% ipython --no-banner

In [1]: import numpy as np

In [2]: np.set_printoptions(precision=3, suppress=True, linewidth=200, legacy="1.25")

In [3]: rng = np.random.default_rng(39333)

In [4]: feats = np.triu(rng.random((5, 5)) < 0.5, 1).astype(int)

In [5]: feats = feats + feats.T

In [6]: print(feats)
[[0 1 1 1 0]
 [1 0 0 1 1]
 [1 0 0 0 0]
 [1 1 0 0 0]
 [0 1 0 0 0]]

In [7]: print(np.all(np.linalg.eigvalsh(feats) > 0))
False

In [8]: U, sig, vt = np.linalg.svd(feats, full_matrices=False)

In [9]: print(np.abs(vt[0]))
[0.565 0.565 0.245 0.491 0.245]

In [10]: print((sig > 1e-8).sum())
4

In [11]: print(np.abs(U[:, 0]).round(6).argmax())
0

In [12]: print(np.cumsum(sig ** 2) / np.sum(sig ** 2))
[0.53  0.792 0.962 1.    1.   ]

In [13]: print(np.round(sig / sig[0], 3) + 0)
[1.    0.703 0.566 0.268 0.   ]

In [14]: print(np.allclose(U * sig @ vt, feats))
True

In [15]: print(U.shape, sig.shape, vt.shape)
(5, 5) (5,) (5, 5)

In [16]: print(np.round(U.T @ U, 3) + 0)
[[1. 0. 0. 0. 0.]
 [0. 1. 0. 0. 0.]
 [0. 0. 1. 0. 0.]
 [0. 0. 0. 1. 0.]
 [0. 0. 0. 0. 1.]]

In [17]: print(np.argwhere(np.triu(feats)))
[[0 1]
 [0 2]
 [0 3]
 [1 3]
 [1 4]]

In [18]: L = np.diag(feats.sum(axis=1)) - feats

In [19]: print((np.linalg.eigvalsh(L) < 1e-8).sum())
1

In [20]: print(L @ np.ones(5))
[0. 0. 0. 0. 0.]

In [21]: print(np.round(np.linalg.eigvalsh(L), 3) + 0)
[0.    0.697 1.382 3.618 4.303]

In [22]: print(feats - feats[0])
[[ 0  0  0  0  0]
 [ 1 -1 -1  0  1]
 [ 1 -1 -1 -1  0]
 [ 1  0 -1 -1  0]
 [ 0  0 -1 -1  0]]

In [23]: print(feats.shape)
(5, 5)

In [24]: print(np.round(np.linalg.svd(feats, compute_uv=False), 3) + 0)
[2.303 1.618 1.303 0.618 0.   ]

In [25]: print(np.linalg.matrix_rank(feats))
4

In [26]: print(np.count_nonzero(feats))
10

In [27]: print(round(np.linalg.norm(feats), 3))
3.162

In [28]: arr = np.load("mat.npy")

In [29]: print(arr)
[[ 6  6  4  5]
 [ 6  6  4  5]
 [ 3  3  1  2]
 [10 10  8  9]
 [10 10  8  9]
 [ 8  8  6  7]
 [ 4  4  2  3]
 [ 8  8  6  7]
 [ 6  6  4  5]
 [ 8  8  6  7]
 [ 8  8  6  7]
 [ 7  7  5  6]
 [ 2  2  0  1]]

In [30]: idx = arr[:, 0] > np.median(arr[:, 0])

In [31]: u = arr[idx].mean(axis=0) - arr[~idx].mean(axis=0)

In [32]: print(np.argsort(-np.abs(u).round(6), kind="stable"))
[0 1 2 3]

In [33]: print(u)
[3.81 3.81 3.81 3.81]

In [34]: rk = np.linalg.matrix_rank(arr)

In [35]: print(rk)
2

In [36]: N = np.linalg.svd(arr)[2][rk:].T

In [37]: print(N @ N.T)
[[ 0.545 -0.455  0.091 -0.182]
 [-0.455  0.545  0.091 -0.182]
 [ 0.091  0.091  0.182 -0.364]
 [-0.182 -0.182 -0.364  0.727]]

In [38]: print(np.allclose(arr @ N, 0))
True

In [39]: U, sig, vt = np.linalg.svd(arr)

In [40]: evecs = vt[:(sig > 1e-8).sum()]

In [41]: x = arr[5] + -3 * arr[8] + rng.integers(2) * np.eye(4)[1]

In [42]: print(x)
[-10.  -9.  -6.  -8.]

In [43]: print(np.linalg.matrix_rank(np.vstack([arr, x])))
3

In [44]: print(np.round(np.linalg.norm(x - evecs.T @ evecs @ x), 3))
0.739

In [45]: print(np.allclose(evecs.T @ evecs @ x, x))
False

In [46]: print(evecs.T @ evecs)
[[ 0.455  0.455 -0.091  0.182]
 [ 0.455  0.455 -0.091  0.182]
 [-0.091 -0.091  0.818  0.364]
 [ 0.182  0.182  0.364  0.273]]

In [47]: print(np.diag(evecs.T @ evecs))
[0.455 0.455 0.818 0.273]

In [48]: cen = arr - arr.mean(axis=0)

In [49]: evecs = np.linalg.svd(cen)[2][:2]

In [50]: other = cen - cen @ evecs.T @ evecs

In [51]: print(round(float(np.linalg.norm(other) / np.linalg.norm(cen)), 3))
0.0

In [52]: print(np.round(np.cov(cen @ evecs.T, rowvar=False), 3) + 0)
[[24.359  0.   ]
 [ 0.     0.   ]]

In [53]: K = np.loadtxt("layer1.csv", delimiter=",")

In [54]: print(K)
[[-0.098  0.156  0.659 -0.094 -0.478 -0.542]
 [ 0.228 -0.052  0.528 -0.37   0.728  0.008]
 [-0.326 -0.067 -0.316  0.186  0.429 -0.755]
 [-0.685  0.542 -0.06  -0.426  0.078  0.212]
 [-0.131 -0.655 -0.192 -0.681 -0.212 -0.093]
 [-0.587 -0.496  0.383  0.418  0.08   0.286]]

In [55]: # orthonormal columns

In [56]: gram = np.cov(arr, rowvar=False)

In [57]: print(arr.std(axis=0))
[2.371 2.371 2.371 2.371]

In [58]: print(np.median(arr, axis=0))
[7. 7. 5. 6.]

In [59]: print(np.round(np.polyfit(arr[:, 0], arr[:, 1], 1), 3) + 0)
[1. 0.]

In [60]: print(np.argsort(-arr.std(axis=0).round(6), kind="stable"))
[0 1 2 3]

In [61]: print(np.corrcoef(arr[:, 0], arr[:, 1])[0, 1])
1.0

In [62]: print(gram.shape)
(4, 4)

In [63]: print(np.corrcoef(arr.T))
[[1. 1. 1. 1.]
 [1. 1. 1. 1.]
 [1. 1. 1. 1.]
 [1. 1. 1. 1.]]

In [64]: other = np.linalg.inv(K)

In [65]: print(np.linalg.det(K) * other)
[[ 0.098 -0.228  0.326  0.685  0.131  0.587]
 [-0.156  0.052  0.067 -0.542  0.655  0.496]
 [-0.659 -0.528  0.316  0.06   0.192 -0.383]
 [ 0.094  0.37  -0.186  0.426  0.681 -0.418]
 [ 0.478 -0.728 -0.429 -0.078  0.212 -0.08 ]
 [ 0.542 -0.008  0.755 -0.212  0.093 -0.286]]

In [66]: print((np.abs(other) > 1e-9).astype(int))
[[1 1 1 1 1 1]
 [1 1 1 1 1 1]
 [1 1 1 1 1 1]
 [1 1 1 1 1 1]
 [1 1 1 1 1 1]
 [1 1 1 1 1 1]]

In [67]: print(np.round(K @ other, 3) + 0)
[[1. 0. 0. 0. 0. 0.]
 [0. 1. 0. 0. 0. 0.]
 [0. 0. 1. 0. 0. 0.]
 [0. 0. 0. 1. 0. 0.]
 [0. 0. 0. 0. 1. 0.]
 [0. 0. 0. 0. 0. 1.]]

In [68]: print(np.allclose(other, K.T))
True

In [69]: print(round(np.linalg.cond(K), 3))
1.0

In [70]: print(round(float(np.linalg.det(K) * np.linalg.det(other)), 3))
1.0

In [71]: print(np.linalg.inv(other))
[[-0.098  0.156  0.659 -0.094 -0.478 -0.542]
 [ 0.228 -0.052  0.528 -0.37   0.728  0.008]
 [-0.326 -0.067 -0.316  0.186  0.429 -0.755]
 [-0.685  0.542 -0.06  -0.426  0.078  0.212]
 [-0.131 -0.655 -0.192 -0.681 -0.212 -0.093]
 [-0.587 -0.496  0.383  0.418  0.08   0.286]]

In [72]: print(round(np.linalg.slogdet(K)[0], 3))
-1.0

In [73]: print(other)
[[-0.098  0.228 -0.326 -0.685 -0.131 -0.587]
 [ 0.156 -0.052 -0.067  0.542 -0.655 -0.496]
 [ 0.659  0.528 -0.316 -0.06  -0.192  0.383]
 [-0.094 -0.37   0.186 -0.426 -0.681  0.418]
 [-0.478  0.728  0.429  0.078 -0.212  0.08 ]
 [-0.542  0.008 -0.755  0.212 -0.093  0.286]]

In [74]: x = np.array([-3, 5, 5, -2, -2, 3])

In [75]: print(6 - np.linalg.matrix_rank(other - np.eye(6), tol=1e-8))
1

In [76]: print(round(np.linalg.det(other), 3))
-1.0

In [77]: print([p for p in range(1, 25) if np.allclose(np.linalg.matrix_power(other, p), np.eye(6))])
[]

In [78]: print(round(np.linalg.norm(x), 3), np.round(np.linalg.norm(other @ x), 3))
8.718 8.718

In [79]: print(np.sort(np.abs(np.degrees(np.angle(np.linalg.eigvals(other))))))
[  0.     87.744  87.744 116.641 116.641 180.   ]

In [80]: F = np.loadtxt("w.csv", delimiter=",")

In [81]: print(F)
[[1.    0.2   0.04  0.008 0.002 0.    0.    0.    0.   ]
 [0.2   1.    0.2   0.04  0.008 0.002 0.    0.    0.   ]
 [0.04  0.2   1.    0.2   0.04  0.008 0.002 0.    0.   ]
 [0.008 0.04  0.2   1.    0.2   0.04  0.008 0.002 0.   ]
 [0.002 0.008 0.04  0.2   1.    0.2   0.04  0.008 0.002]
 [0.    0.002 0.008 0.04  0.2   1.    0.2   0.04  0.008]
 [0.    0.    0.002 0.008 0.04  0.2   1.    0.2   0.04 ]
 [0.    0.    0.    0.002 0.008 0.04  0.2   1.    0.2  ]
 [0.    0.    0.    0.    0.002 0.008 0.04  0.2   1.   ]]

In [82]: # equal to its transpose

In [83]: O, R = np.linalg.qr(F)

In [84]: print(np.abs(np.diag(R)))
[1.021 0.96  0.96  0.96  0.96  0.96  0.96  0.959 0.941]

In [85]: print(R.round(3) + 0)
[[-1.021 -0.4   -0.119 -0.032 -0.009 -0.001  0.     0.     0.   ]
 [ 0.    -0.96  -0.384 -0.115 -0.031 -0.009 -0.001  0.     0.   ]
 [ 0.     0.    -0.96  -0.384 -0.115 -0.031 -0.009 -0.001  0.   ]
 [ 0.     0.     0.    -0.96  -0.384 -0.115 -0.031 -0.009 -0.001]
 [ 0.     0.     0.     0.    -0.96  -0.384 -0.115 -0.031 -0.009]
 [ 0.     0.     0.     0.     0.    -0.96  -0.384 -0.115 -0.03 ]
 [ 0.     0.     0.     0.     0.     0.    -0.96  -0.384 -0.114]
 [ 0.     0.     0.     0.     0.     0.     0.    -0.959 -0.376]
 [ 0.     0.     0.     0.     0.     0.     0.     0.     0.941]]

In [86]: print(round(np.trace(O @ O.T), 3))
9.0

In [87]: print(np.linalg.svd(F, compute_uv=False))
[1.46  1.352 1.209 1.065 0.938 0.835 0.758 0.706 0.677]

In [88]: print(round(float(np.linalg.norm(F)), 3))
3.109

In [89]: print(F.sum(axis=0))
[1.25  1.45  1.49  1.498 1.5   1.498 1.49  1.45  1.25 ]

In [90]: x = np.array([-3, 2, 2, 3, 2, 2, -1, 3, -1])

In [91]: print(np.einsum("ij,j->i", F, x))
[-2.492  1.94   2.974  3.934  3.072  2.452  0.068  2.702 -0.42 ]

In [92]: print((F * x).sum(axis=1))
[-2.492  1.94   2.974  3.934  3.072  2.452  0.068  2.702 -0.42 ]

In [93]: print(np.sign((F @ x).round(6)))
[-1.  1.  1.  1.  1.  1.  1.  1. -1.]

In [94]: print((F @ x).argmax())
3

In [95]: print(F * x)
[[-3.     0.4    0.08   0.024  0.004  0.    -0.     0.    -0.   ]
 [-0.6    2.     0.4    0.12   0.016  0.004 -0.     0.    -0.   ]
 [-0.12   0.4    2.     0.6    0.08   0.016 -0.002  0.    -0.   ]
 [-0.024  0.08   0.4    3.     0.4    0.08  -0.008  0.006 -0.   ]
 [-0.006  0.016  0.08   0.6    2.     0.4   -0.04   0.024 -0.002]
 [-0.     0.004  0.016  0.12   0.4    2.    -0.2    0.12  -0.008]
 [-0.     0.     0.004  0.024  0.08   0.4   -1.     0.6   -0.04 ]
 [-0.     0.     0.     0.006  0.016  0.08  -0.2    3.    -0.2  ]
 [-0.     0.     0.     0.     0.004  0.016 -0.04   0.6   -1.   ]]

In [96]: print(F @ np.ones(9))
[1.25  1.45  1.49  1.498 1.5   1.498 1.49  1.45  1.25 ]

In [97]: print(F @ x)
[-2.492  1.94   2.974  3.934  3.072  2.452  0.068  2.702 -0.42 ]

In [98]: idx = rng.permutation(9)

In [99]: print(idx)
[1 6 0 5 3 7 2 8 4]

In [100]: other = F[idx][:, idx]

In [101]: print(np.trace(other))
9.0

In [102]: X = np.load("case10.npy")

In [103]: print(X)
[[0 1 0 0 0 1 1 0 0 1 0 1 1]
 [1 0 0 0 1 1 1 0 0 1 0 1 1]
 [0 0 0 1 0 0 0 1 0 0 1 0 0]
 [0 0 1 0 0 0 0 0 1 0 1 0 0]
 [0 1 0 0 0 1 1 0 0 1 0 1 1]
 [1 1 0 0 1 0 1 0 0 1 0 0 1]
 [1 1 0 0 1 1 0 0 0 1 0 1 1]
 [0 0 1 0 0 0 0 0 1 0 1 0 0]
 [0 0 0 1 0 0 0 1 0 0 0 0 0]
 [1 1 0 0 1 1 1 0 0 0 0 0 1]
 [0 0 1 1 0 0 0 1 0 0 0 0 0]
 [1 1 0 0 1 0 1 0 0 0 0 0 1]
 [1 1 0 0 1 1 1 0 0 1 0 1 0]]

In [104]: # rows 0 and 4 are equal

In [105]: print(np.round(np.sort(np.linalg.eigvals(X).real), 3) + 0)
[-2.199 -2.177 -1.494 -1.    -1.    -1.    -1.     0.     0.     0.322  0.386  2.856  6.307]

In [106]: M = np.load("arr.npy")

In [107]: print(M)
[[ 3.  0.  0.  0.  0.  0.]
 [ 0. -2. -2.  0.  1.  2.]
 [ 0.  1.  2. -2. -1. -2.]
 [ 0. -1.  1. -1.  2.  1.]
 [ 0.  2.  2.  0.  2.  2.]
 [ 0.  2.  0. -2.  1. -1.]]

In [108]: U, sig, vt = np.linalg.svd(M, full_matrices=False)

In [109]: print(np.abs(vt[0]))
[0.    0.584 0.518 0.381 0.108 0.483]

In [110]: print((sig > 1e-8).sum())
6

In [111]: print(np.cumsum(sig ** 2) / np.sum(sig ** 2))
[0.417 0.704 0.833 0.931 0.993 1.   ]

In [112]: print(np.allclose(U * sig @ vt, M))
True

In [113]: print(np.round(U.T @ U, 3) + 0)
[[1. 0. 0. 0. 0. 0.]
 [0. 1. 0. 0. 0. 0.]
 [0. 0. 1. 0. 0. 0.]
 [0. 0. 0. 1. 0. 0.]
 [0. 0. 0. 0. 1. 0.]
 [0. 0. 0. 0. 0. 1.]]

In [114]: print(np.round(vt @ vt.T, 3) + 0)
[[1. 0. 0. 0. 0. 0.]
 [0. 1. 0. 0. 0. 0.]
 [0. 0. 1. 0. 0. 0.]
 [0. 0. 0. 1. 0. 0.]
 [0. 0. 0. 0. 1. 0.]
 [0. 0. 0. 0. 0. 1.]]

In [115]: print(np.abs(U[:, 0]).round(6).argmax())
2

In [116]: print(U.shape, sig.shape, vt.shape)
(6, 6) (6,) (6, 6)

In [117]: print(sig)
[5.405 4.481 3.    2.618 2.096 0.677]

In [118]: vals, evecs = np.linalg.eigh(X)

In [119]: x = np.array([5, 3, 3, 2, 0, -2, -1, 3, 4, -4, -5, 0, -4])

In [120]: print(np.round(np.linalg.eigvalsh(X[1:, 1:]), 3) + 0)
[-2.177 -1.888 -1.    -1.    -1.    -1.    -1.     0.     0.322  0.385  2.856  5.503]

In [121]: print(np.abs(X).sum(axis=1).max(), round(float(np.abs(vals).max()), 3))
7 6.307

In [122]: print(np.flatnonzero(np.linalg.matrix_power((M != 0) + (M.T != 0) + np.eye(6), 6)[3]))
[1 2 3 4 5]

In [123]: print(round(np.linalg.det(M), 3))
270.0

In [124]: print(M @ M)
[[ 9.  0.  0.  0.  0.  0.]
 [ 0.  8.  2.  0.  4.  0.]
 [ 0. -4. -2.  2. -9. -4.]
 [ 0. 10.  7. -3.  1. -2.]
 [ 0.  6.  4. -8.  6.  2.]
 [ 0. -2. -4.  4. -1.  5.]]

In [125]: print(round(float(np.linalg.det(M)), 3))
270.0

In [126]: u = np.array([-1, 0, -4, -1, 5, -4])

In [127]: other = M + np.outer(u, np.eye(6)[1])

In [128]: print(np.linalg.matrix_rank(other - M))
1

In [129]: print(other)
[[ 3. -1.  0.  0.  0.  0.]
 [ 0. -2. -2.  0.  1.  2.]
 [ 0. -3.  2. -2. -1. -2.]
 [ 0. -2.  1. -1.  2.  1.]
 [ 0.  7.  2.  0.  2.  2.]
 [ 0. -2.  0. -2.  1. -1.]]

In [130]: print(round(np.linalg.det(other) / np.linalg.det(M), 3), np.round(1 + np.linalg.solve(M, u)[1], 3))
1.689 1.689
